% ipython --no-banner

In [1]: import numpy as np

In [2]: from numpy import linalg as LA

In [3]: np.set_printoptions(suppress=True, linewidth=140)

In [4]: def rnd(a):
   ...:     return np.round(a, 2) + 0
   ...: 

In [5]: mat = np.loadtxt("block6.csv", delimiter=",")

In [6]: mat
Out[6]: 
array([[ -2.45,   0.16,   0.29,  -3.95,   3.79,  -1.32,  -0.88,   1.7 ,   2.57,   3.6 ,  -7.37],
       [ -8.1 ,   0.84,   3.2 ,  -8.11,   7.07,  -0.89,  -0.73,   3.91,   3.12,   6.28, -11.96],
       [ -8.38,   0.55,   2.82,  -8.79,   7.49,  -0.3 ,  -0.78,   3.9 ,   3.25,   6.9 , -12.23],
       [ -4.82,   1.17,   1.68,  -3.25,   1.48,   2.06,   0.87,   1.06,  -1.82,   0.19,   0.36],
       [ -5.46,   1.19,   2.48,  -4.68,   3.35,   0.98,   0.46,   1.64,   0.81,   3.45,  -4.84],
       [ -3.23,   0.17,   0.91,  -3.56,   2.45,  -0.41,  -0.5 ,   1.97,   0.94,   2.54,  -4.92],
       [ -5.9 ,   0.19,   2.21,  -6.6 ,   5.34,  -0.81,  -0.62,   3.14,   3.17,   5.6 ,  -9.85],
       [-11.48,   2.65,   5.44,  -5.49,   2.22,   4.8 ,   1.73,   2.47,  -4.78,   0.84,  -0.36],
       [ -9.01,   1.17,   2.99,  -8.12,   5.44,   0.41,  -0.19,   3.36,   2.19,   4.83,  -9.42],
       [ -9.61,   1.74,   3.93,  -7.44,   4.78,   1.24,   0.5 ,   3.28,   0.07,   4.09,  -7.12],
       [ -8.67,   1.65,   3.94,  -5.44,   1.27,   3.92,   0.99,   2.06,  -3.58,   1.1 ,  -0.67],
       [  2.11,  -0.68,  -1.6 ,  -1.27,   2.33,  -3.16,  -1.07,   1.36,   4.61,   3.09,  -6.59],
       [ -8.31,   1.66,   3.15,  -8.18,   5.61,   0.32,   0.13,   3.38,   1.58,   5.76,  -9.15],
       [ -1.04,  -0.02,  -0.31,  -3.32,   3.27,  -2.8 ,  -1.2 ,   1.16,   4.03,   2.84,  -7.42],
       [ -8.32,   1.87,   3.56,  -5.61,   3.04,   3.36,   0.32,   1.46,  -1.89,   1.77,  -3.16],
       [ -7.51,   0.86,   2.93,  -8.36,   7.22,  -0.52,  -0.54,   4.2 ,   3.14,   6.35, -11.88],
       [ -1.79,   0.15,   0.71,  -2.01,   1.13,   0.09,   0.  ,   0.37,   0.26,   1.26,  -2.69],
       [ -8.56,   1.65,   3.64,  -5.29,   2.11,   3.01,   1.4 ,   2.17,  -1.82,   1.96,  -2.77],
       [ -0.58,   0.28,  -0.08,  -2.65,   2.49,  -1.43,   0.13,   1.31,   2.63,   2.29,  -4.64],
       [ -6.45,   1.26,   2.34,  -4.62,   1.6 ,   2.08,   0.48,   1.73,  -1.02,   1.67,  -2.6 ],
       [ -4.97,   0.97,   1.11,  -5.24,   4.26,  -0.1 ,  -0.02,   2.18,   1.81,   4.05,  -7.02],
       [-10.35,   2.3 ,   5.59,  -6.44,   3.34,   3.83,   1.38,   2.98,  -2.92,   1.85,  -2.82],
       [ -7.38,   1.64,   3.16,  -5.92,   3.49,   2.36,  -0.07,   2.39,  -0.12,   2.43,  -4.85],
       [ -0.62,  -0.39,   0.52,  -2.02,   1.98,  -1.51,  -0.66,   1.33,   1.99,   2.41,  -4.57],
       [ -0.62,   0.2 ,  -0.05,  -2.59,   2.54,  -1.47,  -0.94,   1.49,   2.62,   2.22,  -4.5 ],
       [  0.42,  -0.04,  -0.1 ,   0.13,  -0.04,  -0.28,   0.58,   0.13,  -0.21,   0.01,  -0.19],
       [ -7.52,   1.51,   3.47,  -5.85,   3.7 ,   1.72,   0.11,   2.15,  -0.16,   2.75,  -4.66],
       [ -8.31,   1.49,   3.32,  -5.83,   3.83,   1.76,  -0.37,   2.49,  -1.  ,   2.88,  -5.19],
       [  1.28,  -0.69,  -1.13,  -3.61,   5.16,  -4.24,  -1.67,   2.16,   7.14,   5.61, -11.6 ],
       [ -1.28,   0.11,   0.46,  -2.31,   1.48,  -0.37,   0.45,   0.7 ,   1.19,   1.71,  -2.89],
       [ -3.43,   0.79,   1.18,  -3.18,   2.97,  -0.04,  -0.36,   1.48,   1.13,   2.05,  -5.1 ],
       [  1.09,  -0.68,  -0.67,  -1.34,   1.6 ,  -2.65,  -0.53,   1.45,   3.25,   1.87,  -4.26],
       [ -4.59,   0.63,   1.78,  -2.79,   0.51,   2.21,   0.59,   0.66,  -1.8 ,   0.18,  -0.33],
       [ -4.48,   0.4 ,   1.46,  -4.75,   4.38,  -0.4 ,  -0.3 ,   2.32,   2.29,   3.32,  -7.46],
       [ -1.55,  -0.17,   0.65,  -2.02,   1.55,   0.01,  -0.24,   0.72,   1.01,   1.03,  -2.24],
       [-11.39,   2.74,   5.14,  -5.92,   2.38,   5.05,   1.53,   1.67,  -3.95,   0.65,  -0.74],
       [  2.11,  -0.44,  -0.77,  -0.58,   1.98,  -1.8 ,  -0.64,   0.54,   3.25,   2.77,  -4.23],
       [ -8.56,   1.32,   3.46,  -8.12,   6.35,   0.77,  -0.12,   3.93,   1.48,   5.73,  -9.37],
       [ -8.59,   1.87,   4.18,  -5.67,   2.29,   2.89,   1.06,   2.08,  -1.6 ,   2.  ,  -2.58],
       [ -6.72,   1.27,   3.17,  -3.32,   1.68,   2.89,   1.03,   0.87,  -2.6 ,   0.93,  -0.3 ],
       [ -7.66,   1.  ,   2.67,  -8.65,   7.85,   0.23,  -0.48,   3.89,   3.75,   6.81, -11.9 ],
       [ -5.51,   0.64,   1.67,  -7.63,   6.64,  -1.19,  -0.94,   3.51,   3.65,   6.01, -11.42]])

In [7]: D = LA.norm(mat[:, None] - mat[None], axis=-1)

In [8]: D.mean(axis=1).argmax()
Out[8]: np.int64(28)

In [9]: LA.matrix_rank(D ** 2)
Out[9]: np.int64(13)

In [10]: basis = mat[[35, 22]].astype(float)

In [11]: for _ in range(5):
    ...:     idx = LA.norm(mat[:, None] - basis, axis=-1).argmin(axis=1)
    ...:     basis = np.array([mat[idx == j].mean(axis=0) for j in range(2)])
    ...: 

In [12]: idx
Out[12]: array([1, 1, 1, 0, 1, 1, 1, 0, 1, 0, 0, 1, 1, 1, 0, 1, 1, 0, 1, 0, 1, 0, 0, 1, 1, 1, 0, 0, 1, 1, 1, 1, 0, 1, 1, 0, 1, 1, 0, 0, 1, 1])

In [13]: rnd(basis[1] - basis[0])
Out[13]: array([ 4.72, -1.34, -2.51,  0.76,  1.4 , -3.73, -1.2 ,  0.15,  4.4 ,  2.03, -4.51])

In [14]: rnd(basis)
Out[14]: 
array([[-8.18,  1.7 ,  3.62, -5.26,  2.51,  2.88,  0.77,  1.97, -1.93,  1.69, -2.52],
       [-3.46,  0.35,  1.12, -4.5 ,  3.91, -0.85, -0.43,  2.12,  2.47,  3.72, -7.03]])
